$ python -q
>>> import numpy as np
>>> np.set_printoptions(precision=2, suppress=True, linewidth=200, legacy="1.25")
>>> def tidy(a):
...     return np.round(a, 2) + 0
... 
>>> J = np.loadtxt("w.csv", delimiter=",")
>>> J
array([[-1.,  1.,  1.,  1.],
       [ 1., -1.,  1.,  1.],
       [ 1.,  1., -1.,  1.],
       [ 1.,  1.,  1., -1.]])
>>> f = np.array([3, 4, 1, -1])
>>> out = J + np.outer(f, np.eye(4)[1])
>>> tidy(np.linalg.det(out) / np.linalg.det(J)), tidy(1 + np.linalg.solve(J, f)[1])
(0.75, 0.75)
>>> out
array([[-1.,  4.,  1.,  1.],
       [ 1.,  3.,  1.,  1.],
       [ 1.,  2., -1.,  1.],
       [ 1.,  0.,  1., -1.]])
>>> np.linalg.matrix_rank(np.linalg.inv(out) - np.linalg.inv(J), tol=1e-8)
1
>>> np.linalg.matrix_rank(out - J)
1
>>> out = np.array([[2, 0, -2, -3], [-1, -3, -3, -3], [-1, 0, 2, 3], [-1, 0, -3, 0]])
>>> Z = np.array([[-6, -4, 9], [3, 1, -9], [-9, 5, 8]])
>>> mat = np.block([[out, np.zeros((4, 3))], [np.zeros((3, 4)), Z]])
>>> mat
array([[ 2.,  0., -2., -3.,  0.,  0.,  0.],
       [-1., -3., -3., -3.,  0.,  0.,  0.],
       [-1.,  0.,  2.,  3.,  0.,  0.,  0.],
       [-1.,  0., -3.,  0.,  0.,  0.,  0.],
       [ 0.,  0.,  0.,  0., -6., -4.,  9.],
       [ 0.,  0.,  0.,  0.,  3.,  1., -9.],
       [ 0.,  0.,  0.,  0., -9.,  5.,  8.]])
>>> # 2 blocks once reordered
>>> def softmax(z):
...     e = np.exp(z - z.max(axis=-1, keepdims=True))
...     return e / e.sum(axis=-1, keepdims=True)
... 
>>> tidy(softmax(mat).sum(axis=1))
array([1., 1., 1., 1., 1., 1., 1.])
>>> tidy(softmax(mat[5]))
array([0.04, 0.04, 0.04, 0.04, 0.75, 0.1 , 0.  ])
>>> att = mat @ mat.T / np.sqrt(7)
>>> tidy(softmax(att))
array([[0.81, 0.18, 0.  , 0.01, 0.  , 0.  , 0.  ],
       [0.  , 1.  , 0.  , 0.  , 0.  , 0.  , 0.  ],
       [0.  , 0.  , 0.98, 0.  , 0.  , 0.  , 0.  ],
       [0.05, 0.46, 0.  , 0.46, 0.01, 0.01, 0.01],
       [0.  , 0.  , 0.  , 0.  , 1.  , 0.  , 0.  ],
       [0.  , 0.  , 0.  , 0.  , 0.  , 1.  , 0.  ],
       [0.  , 0.  , 0.  , 0.  , 0.  , 0.  , 1.  ]])
>>> tidy(softmax(att + np.triu(np.full(att.shape, -np.inf), 1)))
array([[1.  , 0.  , 0.  , 0.  , 0.  , 0.  , 0.  ],
       [0.  , 1.  , 0.  , 0.  , 0.  , 0.  , 0.  ],
       [0.  , 0.  , 1.  , 0.  , 0.  , 0.  , 0.  ],
       [0.05, 0.47, 0.  , 0.47, 0.  , 0.  , 0.  ],
       [0.  , 0.  , 0.  , 0.  , 1.  , 0.  , 0.  ],
       [0.  , 0.  , 0.  , 0.  , 0.  , 1.  , 0.  ],
       [0.  , 0.  , 0.  , 0.  , 0.  , 0.  , 1.  ]])
>>> out = np.linalg.inv(mat)
>>> tidy(np.linalg.inv(out))
array([[ 2.,  0., -2., -3.,  0.,  0.,  0.],
       [-1., -3., -3., -3.,  0.,  0.,  0.],
       [-1.,  0.,  2.,  3.,  0.,  0.,  0.],
       [-1.,  0., -3.,  0.,  0.,  0.,  0.],
       [ 0.,  0.,  0.,  0., -6., -4.,  9.],
       [ 0.,  0.,  0.,  0.,  3.,  1., -9.],
       [ 0.,  0.,  0.,  0., -9.,  5.,  8.]])
>>> tidy(mat @ out)
array([[1., 0., 0., 0., 0., 0., 0.],
       [0., 1., 0., 0., 0., 0., 0.],
       [0., 0., 1., 0., 0., 0., 0.],
       [0., 0., 0., 1., 0., 0., 0.],
       [0., 0., 0., 0., 1., 0., 0.],
       [0., 0., 0., 0., 0., 1., 0.],
       [0., 0., 0., 0., 0., 0., 1.]])
>>> tidy(out)
array([[ 1.  ,  0.  ,  1.  ,  0.  ,  0.  ,  0.  ,  0.  ],
       [-0.56, -0.33, -0.89,  0.11,  0.  ,  0.  ,  0.  ],
       [-0.33,  0.  , -0.33, -0.33,  0.  ,  0.  ,  0.  ],
       [ 0.56,  0.  ,  0.89,  0.22,  0.  ,  0.  ,  0.  ],
       [ 0.  ,  0.  ,  0.  ,  0.  , -0.16, -0.23, -0.08],
       [ 0.  ,  0.  ,  0.  ,  0.  , -0.17, -0.1 ,  0.08],
       [ 0.  ,  0.  ,  0.  ,  0.  , -0.07, -0.2 , -0.02]])
>>> tidy(np.linalg.cond(mat))
38.55
>>> np.allclose(out, mat.T)
False
>>> tidy(np.linalg.slogdet(mat)[0])
1.0
>>> feats = np.load("layer14.npy")
>>> feats
array([[-3.17,  1.57, -2.25, -1.89,  3.09],
       [-2.94,  1.03, -2.24, -2.91,  3.17],
       [-2.97,  1.9 , -2.14, -1.71,  3.52],
       [-3.17,  1.12, -2.12, -1.58,  3.48],
       [-2.91,  0.64, -1.99, -2.77,  2.73],
       [-2.98,  1.29, -1.46, -1.68,  2.92],
       [-2.58,  0.97, -2.16, -2.07,  3.03],
       [-2.85,  1.81, -1.88, -2.23,  2.7 ],
       [-2.74,  0.99, -1.93, -1.71,  2.37],
       [-3.3 ,  0.96, -2.12, -1.68,  3.72],
       [-2.56,  0.83, -2.4 , -2.26,  3.16],
       [-2.87,  1.03, -1.63, -2.  ,  2.51],
       [-3.22,  0.98, -1.98, -1.86,  3.23],
       [-2.43, -2.01, -2.14, -3.35,  2.33],
       [-2.06, -1.77, -2.03, -3.  ,  3.4 ],
       [-2.35, -1.64, -1.83, -2.84,  3.02],
       [-2.33, -1.64, -1.59, -2.89,  2.94],
       [-1.88, -1.94, -1.87, -3.13,  2.93],
       [-2.22, -2.48, -1.58, -3.04,  3.31],
       [-2.06, -1.68, -1.81, -3.16,  2.93],
       [-1.96, -2.04, -1.87, -2.98,  3.3 ],
       [-2.34, -1.49, -1.99, -2.77,  2.83],
       [-1.93, -1.01, -2.27, -2.56,  3.07],
       [-2.3 , -1.58, -1.8 , -2.98,  3.38],
       [-1.85, -2.03, -1.51, -2.99,  3.13],
       [-2.01, -1.81, -2.75, -3.48,  2.97]])
>>> Xc = (feats - feats.mean(axis=0)) / feats.std(axis=0)
>>> np.argwhere(np.abs(Xc) > 2)
array([[ 8,  4],
       [ 9,  4],
       [13,  4],
       [25,  2]])
>>> beta = np.linalg.lstsq(np.delete(Xc, 3, axis=1), Xc[:, 3])[0]
>>> tidy(1 - np.var(Xc[:, 3] - np.delete(Xc, 3, axis=1) @ beta))
0.8
>>> np.abs(beta).argmax()
1
>>> X = np.load("case2.npy")
>>> X
array([[-0.48,  0.6 , -0.66,  0.91, -0.66,  0.4 ],
       [-0.5 ,  0.4 , -0.4 ,  1.3 , -0.9 ,  0.7 ],
       [ 0.1 ,  1.5 ,  0.3 ,  0.3 , -0.4 ,  1.5 ],
       [ 0.6 , -1.3 ,  0.  ,  0.4 ,  0.6 ,  0.2 ],
       [-0.5 , -0.8 ,  0.6 , -1.1 , -0.7 , -0.5 ]])
>>> out = X / np.linalg.norm(X, axis=1, keepdims=True)
>>> cov = out @ out.T
>>> tidy(cov[3])
array([-0.4 , -0.23, -0.48,  1.  , -0.08])
>>> tidy(cov)
array([[ 1.  ,  0.95,  0.52, -0.4 , -0.49],
       [ 0.95,  1.  ,  0.54, -0.23, -0.43],
       [ 0.52,  0.54,  1.  , -0.48, -0.47],
       [-0.4 , -0.23, -0.48,  1.  , -0.08],
       [-0.49, -0.43, -0.47, -0.08,  1.  ]])
>>> np.argwhere(np.triu(np.abs(cov) > 0.95, 1))
array([], shape=(0, 2), dtype=int64)
>>> tidy(np.degrees(np.arccos(np.clip(cov[3, 4], -1, 1))))
94.37
>>> M = np.array([[1, 1, 0, 0, 0, -1],
...     [1, 0, 0, 1, 0, 0],
...     [-1, -2, -2, 0, 1, -2],
...     [-2, 0, 0, 1, -2, 2],
...     [2, 1, -2, 1, -1, 0]])
>>> M[-1] = M[0] + -3 * M[1]
>>> M
array([[ 1,  1,  0,  0,  0, -1],
       [ 1,  0,  0,  1,  0,  0],
       [-1, -2, -2,  0,  1, -2],
       [-2,  0,  0,  1, -2,  2],
       [-2,  1,  0, -3,  0, -1]])
>>> # null space of dimension 2
>>> np.linalg.matrix_rank(M)
4
>>> M.sum(axis=1)
array([ 1,  2, -6, -1, -5])
>>> tidy(np.linalg.svd(M, compute_uv=False))
array([4.4 , 3.94, 3.3 , 1.12, 0.  ])
>>> np.diff(M, axis=0)
array([[ 0, -1,  0,  1,  0,  1],
       [-2, -2, -2, -1,  1, -2],
       [-1,  2,  2,  1, -3,  4],
       [ 0,  1,  0, -4,  2, -3]])
>>> M.mean(axis=0)
array([-0.6,  0. , -0.4, -0.2, -0.2, -0.4])
>>> np.abs(M).max()
3
>>> data = np.loadtxt("x.csv", delimiter=",")
>>> data
array([[2., 1., 1.],
       [0., 0., 0.],
       [2., 3., 3.],
       [2., 1., 1.],
       [0., 1., 0.],
       [0., 0., 0.],
       [0., 0., 0.],
       [0., 1., 0.],
       [4., 4., 4.],
       [0., 0., 0.],
       [2., 3., 3.],
       [0., 1., 0.],
       [0., 0., 0.],
       [0., 1., 0.],
       [2., 1., 1.],
       [0., 0., 0.],
       [0., 0., 0.],
       [0., 0., 0.],
       [0., 0., 0.]])
>>> # rows 0 and 3 are equal
>>> x = np.array([5, 8, 3])
>>> target = data @ x
>>> target
array([21.,  0., 43., 21.,  8.,  0.,  0.,  8., 64.,  0., 43.,  8.,  0.,  8., 21.,  0.,  0.,  0.,  0.])
>>> tidy(np.linalg.solve(data.T @ data, data.T @ target))
array([5., 8., 3.])
>>> rng = np.random.default_rng(908)
>>> target = target + 0.1 * rng.normal(size=19)
>>> tidy(target)
array([21.09,  0.  , 43.06, 21.16,  7.9 , -0.07,  0.01,  8.06, 63.86,  0.03, 43.17,  8.02, -0.06,  8.01, 21.  , -0.06,  0.12,  0.1 , -0.01])
>>> beta, *_ = np.linalg.lstsq(data, target)
>>> beta.round()
array([5., 8., 3.])
>>> tidy(np.linalg.norm(target - data @ beta))
0.37
>>> tidy(beta)
array([5.01, 8.  , 3.  ])
>>> [round(float(np.linalg.norm(np.linalg.solve(data.T @ data + lam * np.eye(3), data.T @ target))), 2) for lam in (0, 1, 10, 100)]
[9.9, 9.48, 8.54, 4.83]
>>> arr = np.loadtxt("sample19.csv", delimiter=",")
>>> tidy(arr)
array([[ 3.  ,  2.48,  0.73, -1.25, -2.77],
       [-3.63, -2.58, -0.92,  1.96,  0.71],
       [ 3.53,  2.19,  0.92, -2.26,  1.35],
       [ 2.91,  1.51,  0.78, -2.18,  2.99],
       [-3.59, -2.6 , -0.91,  1.9 ,  0.97],
       [ 2.12,  2.07,  0.49, -0.54, -3.96],
       [ 2.76,  2.38,  0.67, -1.04, -3.19],
       [ 3.5 ,  2.61,  0.88, -1.77, -1.43],
       [-3.47, -2.61, -0.87,  1.73,  1.55],
       [ 3.42,  2.6 ,  0.85, -1.66, -1.75],
       [-0.43, -1.06, -0.05, -0.58,  4.83],
       [-2.78, -1.39, -0.75,  2.14, -3.19],
       [-3.43, -2.6 , -0.86,  1.68,  1.7 ]])
>>> # null space of dimension 3
>>> Z = arr[[1, 3]].astype(float)
>>> for _ in range(3):
...     z = np.linalg.norm(arr[:, None] - Z, axis=-1).argmin(axis=1)
...     Z = np.array([arr[z == j].mean(axis=0) for j in range(2)])
... 
>>> z
array([1, 0, 1, 1, 0, 1, 1, 1, 0, 1, 0, 0, 0])
>>> np.bincount(z)
array([6, 7])
>>> np.abs(Z[1] - Z[0]).argmax()
0
